$ python -q
>>> import numpy as np
>>> from numpy import linalg as LA
>>> np.set_printoptions(precision=2, suppress=True, linewidth=140)
>>> def tidy(a):
...     return np.round(a, 2) + 0
... 
>>> M = np.load("m.npy")
>>> print(tidy(M))
[[ -7.03   0.35   1.11  -3.27   7.98  -2.95]
 [ 22.16  15.51   7.03   8.09  -6.59  17.6 ]
 [  3.62   7.66   4.15  -0.71   2.14   4.9 ]
 [ -7.51  26.86  14.21 -27.36   0.36   2.07]
 [-14.38  -9.83  -3.52  -0.45  13.51  -9.4 ]
 [ 10.62  12.02   5.93   1.36  -1.57   9.97]
 [ -0.6    1.37   1.27   1.3    5.44   1.12]
 [ -9.63 -10.57  -4.14   4.26  12.08  -6.69]
 [  6.12  -2.73  -1.11  10.7    4.32   4.33]
 [-12.46   4.67   3.53 -11.76   8.59  -5.34]
 [  5.13  23.5   11.88 -13.58  -3.03   8.98]
 [ -7.61   4.36   3.12  -7.35   7.    -2.49]
 [ 13.83  -3.05  -1.68  17.57   1.74   8.89]
 [  1.42   5.54   3.22  -0.7    3.53   3.16]
 [  2.    -2.05  -0.56   6.57   5.55   1.99]]
>>> rank = LA.matrix_rank(M)
>>> rank
np.int64(3)
>>> N = LA.svd(M)[2][rank:].T
>>> LA.matrix_rank(M.T @ M), LA.matrix_rank(M @ M.T)
(np.int64(3), np.int64(3))
>>> d = LA.norm(M[:, None] - M[None], axis=-1)
>>> d.shape
(15, 15)
>>> left, sigma, Vt = LA.svd(M)
>>> np.argmax(sigma[:-1] / (sigma[1:] + 1e-6)) + 1
np.int64(3)
>>> tidy(sigma)
array([61.01, 54.68, 22.04,  0.  ,  0.  ,  0.  ])
>>> other = left[:, :3] @ np.diag(sigma[:3]) @ Vt[:3]
>>> print(LA.matrix_rank(other))
3
>>> tidy(other)
array([[ -7.03,   0.35,   1.11,  -3.27,   7.98,  -2.95],
       [ 22.16,  15.51,   7.03,   8.09,  -6.59,  17.6 ],
       [  3.62,   7.66,   4.15,  -0.71,   2.14,   4.9 ],
       [ -7.51,  26.86,  14.21, -27.36,   0.36,   2.07],
       [-14.38,  -9.83,  -3.52,  -0.45,  13.51,  -9.4 ],
       [ 10.62,  12.02,   5.93,   1.36,  -1.57,   9.97],
       [ -0.6 ,   1.37,   1.27,   1.3 ,   5.44,   1.12],
       [ -9.63, -10.57,  -4.14,   4.26,  12.08,  -6.69],
       [  6.12,  -2.73,  -1.11,  10.7 ,   4.32,   4.33],
       [-12.46,   4.67,   3.53, -11.76,   8.59,  -5.34],
       [  5.13,  23.5 ,  11.88, -13.58,  -3.03,   8.98],
       [ -7.61,   4.36,   3.12,  -7.35,   7.  ,  -2.49],
       [ 13.83,  -3.05,  -1.68,  17.57,   1.74,   8.89],
       [  1.42,   5.54,   3.22,  -0.7 ,   3.53,   3.16],
       [  2.  ,  -2.05,  -0.56,   6.57,   5.55,   1.99]])
>>> tidy(np.abs(M - other).max())
np.float64(0.0)
>>> K = np.array([[-1.5, 0.9, 1.1, -1.0],
...     [0.4, 1.1, 0.3, 0.0],
...     [1.0, -0.1, 0.2, -1.1],
...     [0.9, 0.4, 0.1, 1.3],
...     [0.8, -2.4, -0.4, -0.2],
...     [0.4, -0.8, -1.6, -1.6],
...     [-1.6, -0.5, -1.2, -0.2]])
>>> print(K)
[[-1.5  0.9  1.1 -1. ]
 [ 0.4  1.1  0.3  0. ]
 [ 1.  -0.1  0.2 -1.1]
 [ 0.9  0.4  0.1  1.3]
 [ 0.8 -2.4 -0.4 -0.2]
 [ 0.4 -0.8 -1.6 -1.6]
 [-1.6 -0.5 -1.2 -0.2]]
>>> Q, V = LA.qr(K[:, :1])[0], LA.qr(K[:, 1:])[0]
>>> sigma = LA.svd(Q.T @ V, compute_uv=False)
>>> print(tidy(np.degrees(np.arccos(sigma.clip(0, 1)))))
[69.75]
>>> print(tidy(sigma))
[0.35]
>>> tidy(LA.norm(Q @ Q.T - V @ V.T, 2))
np.float64(1.0)
>>> left, sigma, Vt = LA.svd(M)
>>> V = Vt[:(sigma > 1e-8).sum()]
>>> rng = np.random.default_rng(56)
>>> x0 = M[2] + -3 * M[5] + rng.integers(2) * np.eye(6)[4]
>>> tidy(x0)
array([-28.23, -28.41, -13.63,  -4.79,   6.84, -25.02])
>>> tidy(LA.norm(x0 - V.T @ V @ x0))
np.float64(0.0)
>>> np.allclose(V.T @ V @ x0, x0)
True
>>> other = np.array([[-1, 0], [-1, 0], [-3, 1], [2, 2]])
>>> print(LA.matrix_rank(K @ other))
2
>>> tidy(np.einsum("ij->j", K))
array([ 0.4, -1.4, -1.5, -2.8])
>>> LA.matrix_rank(np.vstack([K, other.T]))
np.int64(4)
>>> x0 = np.array([-5, 1, 4, -4])
>>> h1 = np.maximum(K @ x0, 0)
>>> K * (h1 > 1e-9)[:, None]
array([[-1.5,  0.9,  1.1, -1. ],
       [ 0.4,  1.1,  0.3,  0. ],
       [ 1. , -0.1,  0.2, -1.1],
       [ 0. ,  0. ,  0. ,  0. ],
       [ 0. , -0. , -0. , -0. ],
       [ 0. , -0. , -0. , -0. ],
       [-1.6, -0.5, -1.2, -0.2]])
>>> tidy(K.T @ h1)
array([-30.58,  13.69,  14.39, -17.61])
>>> data = np.load("out3.npy")
>>> print(data)
[[-6  0  0  0  0  0  0]
 [ 0  3  0  0  0  0  0]
 [-8 -4 -4  0  0  0  0]
 [ 1  4  8 -4  0  0  0]
 [ 2 -2  0 -6  2  0  0]
 [-6  7  5 -2 -4 -1  0]
 [ 9  4  7  6 -8 -1 -8]]
>>> lab = rng.permutation(7)
>>> other = data[:, lab] * rng.choice([-1, 1], 7)
>>> other
array([[ 6,  0,  0,  0,  0,  0,  0],
       [ 0,  0,  0,  0, -3,  0,  0],
       [ 8, -4,  0,  0,  4,  0,  0],
       [-1,  8,  0,  0, -4, -4,  0],
       [-2,  0,  0, -2,  2, -6,  0],
       [ 6,  5,  0,  4, -7, -2,  1],
       [-9,  7,  8,  8, -4,  6,  1]])
>>> left, _, Vt = LA.svd(data.T @ other)
>>> tidy(LA.lstsq(data, other)[0])
array([[-1.,  0.,  0.,  0.,  0.,  0.,  0.],
       [ 0.,  0.,  0.,  0., -1.,  0.,  0.],
       [ 0.,  1.,  0.,  0.,  0.,  0.,  0.],
       [ 0.,  0.,  0.,  0.,  0.,  1.,  0.],
       [ 0.,  0.,  0., -1.,  0.,  0.,  0.],
       [ 0.,  0.,  0.,  0.,  0.,  0., -1.],
       [ 0.,  0., -1.,  0.,  0.,  0.,  0.]])
>>> lab
array([0, 2, 6, 4, 1, 3, 5])
>>> round(np.log10(LA.cond(other)))
2
>>> tidy(np.abs(LA.svd(other)[2][-1]))
array([0.01, 0.04, 0.05, 0.25, 0.01, 0.08, 0.96])
>>> print(np.argsort(-LA.norm(other, axis=0).round(6), kind="stable")[:3])
[0 1 4]
>>> tidy(LA.norm(other, 2) / LA.norm(other))
np.float64(0.74)
>>> Z = np.sign(np.array([[3, 0, 2, -2], [3, -3, 3, -2], [-1, -1, -3, 3], [1, 1, 0, 0]]))
>>> other = (np.tril(Z, -1) + np.eye(4)) @ (np.triu(Z, 1) + np.eye(4))
>>> evals = np.array([3, 2, -2, 0])
>>> m1 = np.rint(other * evals @ LA.inv(other)) + 0
>>> print(m1)
[[  3. -13.  -5.   8.]
 [  1. -21.  -9.  14.]
 [ -1.  17.   7. -12.]
 [  1. -21.  -9.  14.]]
>>> LA.cond(m1) > 100
np.True_
>>> left, sigma, Vt = LA.svd(m1)
>>> V = Vt[:(sigma > 1e-8).sum()]
>>> x0 = m1[3] + 5 * m1[0] + rng.integers(2) * np.eye(4)[0]
>>> x0
array([ 16., -86., -34.,  54.])
>>> print(LA.matrix_rank(np.vstack([m1, x0])))
3
>>> np.allclose(V.T @ V @ x0, x0)
True
>>> print(np.unique(m1.round(6), axis=0).shape)
(3, 4)
>>> tidy(m1 @ LA.pinv(m1) @ m1)
array([[  3., -13.,  -5.,   8.],
       [  1., -21.,  -9.,  14.],
       [ -1.,  17.,   7., -12.],
       [  1., -21.,  -9.,  14.]])
>>> J = np.array([[0, 1, 0, 0, 0],
...     [1, 0, 0, 1, 1],
...     [0, 0, 0, 0, 1],
...     [0, 1, 0, 0, 0],
...     [0, 1, 1, 0, 0]])
>>> J
array([[0, 1, 0, 0, 0],
       [1, 0, 0, 1, 1],
       [0, 0, 0, 0, 1],
       [0, 1, 0, 0, 0],
       [0, 1, 1, 0, 0]])
>>> def softmax(z):
...     e = np.exp(z - z.max(axis=-1, keepdims=True))
...     return e / e.sum(axis=-1, keepdims=True)
... 
>>> tidy(softmax(J[1]))
array([0.27, 0.1 , 0.1 , 0.27, 0.27])
>>> tidy(softmax(J).sum(axis=1))
array([1., 1., 1., 1., 1.])
>>> scores = J @ J.T / np.sqrt(5)
>>> tidy(softmax(scores)[1] @ J)
array([0.46, 0.36, 0.12, 0.46, 0.64])
>>> softmax(scores).round(6).argmax(axis=1)
array([0, 1, 1, 0, 4])
>>> other = J / LA.norm(J, axis=1, keepdims=True)
>>> G = other @ other.T
>>> tidy(G[4])
array([0.71, 0.  , 0.  , 0.71, 1.  ])
>>> (G - 2 * np.eye(5)).round(6).argmax(axis=1)
array([3, 2, 1, 0, 0])
>>> np.argwhere(np.triu(np.abs(G) > 0.95, 1))
array([[0, 3]])
>>> (np.abs(G) > 0.9).astype(int)
array([[1, 0, 0, 1, 0],
       [0, 1, 0, 0, 0],
       [0, 0, 1, 0, 0],
       [1, 0, 0, 1, 0],
       [0, 0, 0, 0, 1]])
>>> tidy(LA.norm(other, axis=1))
array([1., 1., 1., 1., 1.])
>>> X = np.load("mat.npy")
>>> X
array([[ 2,  0, -3],
       [ 0,  0,  0],
       [ 2, -2,  0],
       [ 3,  2,  0]])
>>> Q, r_ = LA.qr(X)
>>> print(np.allclose(r_.T @ r_, X.T @ X))
True
>>> tidy(Q.T @ Q)
array([[1., 0., 0.],
       [0., 1., 0.],
       [0., 0., 1.]])
>>> print(tidy(abs(r_[0, 0])), tidy(LA.norm(X[:, 0])))
4.12 4.12
>>> Q = X.astype(float).copy()
>>> for j in range(3):
...     Q[:, j] -= Q[:, :j] @ (Q[:, :j].T @ Q[:, j])
...     Q[:, j] /= LA.norm(Q[:, j])
... 
>>> tidy(Q)
array([[ 0.49, -0.08, -0.87],
       [ 0.  ,  0.  ,  0.  ],
       [ 0.49, -0.8 ,  0.35],
       [ 0.73,  0.59,  0.35]])
>>> other = Q + rng.integers(-2, 3, (4, 1)) @ rng.integers(-2, 3, (1, 3))
>>> tidy(other)
array([[-3.51, -4.08, -2.87],
       [ 0.  ,  0.  ,  0.  ],
       [-1.51, -2.8 , -0.65],
       [ 2.73,  2.59,  1.35]])
>>> tidy(LA.svd(other - Q, compute_uv=False))
array([7.35, 0.  , 0.  ])
>>> np.abs(other - Q).sum(axis=1)
array([10.,  0.,  5.,  5.])
>>> LA.matrix_rank(other - Q, tol=1e-8)
np.int64(1)
>>> proj = other @ LA.solve(other.T @ other, other.T)
>>> tidy(proj)
array([[1., 0., 0., 0.],
       [0., 0., 0., 0.],
       [0., 0., 1., 0.],
       [0., 0., 0., 1.]])
>>> tidy(proj @ other[:, 1])
array([-4.08,  0.  , -2.8 ,  2.59])
